% python3 -q
>>> import numpy as np
>>> from numpy import linalg as LA
>>> np.set_printoptions(suppress=True, linewidth=100)
>>> m1 = np.minimum.outer(np.arange(1, 9), np.arange(1, 9)) * 5
>>> m1
array([[ 5,  5,  5,  5,  5,  5,  5,  5],
       [ 5, 10, 10, 10, 10, 10, 10, 10],
       [ 5, 10, 15, 15, 15, 15, 15, 15],
       [ 5, 10, 15, 20, 20, 20, 20, 20],
       [ 5, 10, 15, 20, 25, 25, 25, 25],
       [ 5, 10, 15, 20, 25, 30, 30, 30],
       [ 5, 10, 15, 20, 25, 30, 35, 35],
       [ 5, 10, 15, 20, 25, 30, 35, 40]])
>>> evals, V = LA.eigh(m1)
>>> x = np.array([-5, -5, 0, 1, -4, -5, 5, -2])
>>> np.abs(m1).sum(axis=1).max(), round(float(np.abs(evals).max()), 3)
(np.int64(180), 146.826)
>>> np.round(V * np.abs(evals) @ V.T, 3)
array([[ 5.,  5.,  5.,  5.,  5.,  5.,  5.,  5.],
       [ 5., 10., 10., 10., 10., 10., 10., 10.],
       [ 5., 10., 15., 15., 15., 15., 15., 15.],
       [ 5., 10., 15., 20., 20., 20., 20., 20.],
       [ 5., 10., 15., 20., 25., 25., 25., 25.],
       [ 5., 10., 15., 20., 25., 30., 30., 30.],
       [ 5., 10., 15., 20., 25., 30., 35., 35.],
       [ 5., 10., 15., 20., 25., 30., 35., 40.]])
>>> (np.sign(V[:, -1].round(6)) == np.sign(V[0, -1].round(6))).astype(int)
array([1, 1, 1, 1, 1, 1, 1, 1])
>>> x = np.array([0, 0, 2, 1, 0, 2, 2, 0])
>>> rhs = m1 @ x
>>> rhs
array([ 35,  70, 105, 130, 150, 170, 180, 180])
>>> np.round(LA.solve(m1.T, m1[2]), 3)
array([0., 0., 1., 0., 0., 0., 0., 0.])
>>> np.round(LA.solve(m1, m1[:, 2]), 3)
array([0., 0., 1., 0., 0., 0., 0., 0.])
>>> rng = np.random.default_rng(8779)
>>> idx = rng.permutation(8)
>>> other = m1[:, idx] * rng.choice([-1, 1], 8)
>>> other
array([[ -5,  -5,  -5,   5,  -5,  -5,  -5,   5],
       [-10, -10, -10,  10, -10, -10,  -5,  10],
       [-10, -15, -15,  15, -15, -15,  -5,  15],
       [-10, -20, -20,  20, -15, -20,  -5,  20],
       [-10, -25, -25,  25, -15, -25,  -5,  20],
       [-10, -30, -25,  30, -15, -30,  -5,  20],
       [-10, -35, -25,  35, -15, -30,  -5,  20],
       [-10, -35, -25,  40, -15, -30,  -5,  20]])
>>> left, _, Vt = LA.svd(m1.T @ other)
>>> print(np.round(left @ Vt, 3) + 0)
[[ 0.  0.  0.  0.  0.  0. -1.  0.]
 [-1.  0.  0.  0.  0.  0.  0.  0.]
 [ 0.  0.  0.  0. -1.  0.  0.  0.]
 [ 0.  0.  0.  0.  0.  0.  0.  1.]
 [ 0.  0. -1.  0.  0.  0.  0.  0.]
 [ 0.  0.  0.  0.  0. -1.  0.  0.]
 [ 0. -1.  0.  0.  0.  0.  0.  0.]
 [ 0.  0.  0.  1.  0.  0.  0.  0.]]
>>> np.round(LA.lstsq(m1, other)[0], 3) + 0
array([[ 0.,  0.,  0.,  0.,  0.,  0., -1.,  0.],
       [-1.,  0.,  0.,  0.,  0.,  0.,  0.,  0.],
       [ 0.,  0.,  0.,  0., -1.,  0.,  0.,  0.],
       [ 0.,  0.,  0.,  0.,  0.,  0.,  0.,  1.],
       [ 0.,  0., -1.,  0.,  0.,  0.,  0.,  0.],
       [ 0.,  0.,  0.,  0.,  0., -1.,  0.,  0.],
       [ 0., -1.,  0.,  0.,  0.,  0.,  0.,  0.],
       [ 0.,  0.,  0.,  1.,  0.,  0.,  0.,  0.]])
>>> idx
array([1, 6, 4, 7, 2, 5, 0, 3])
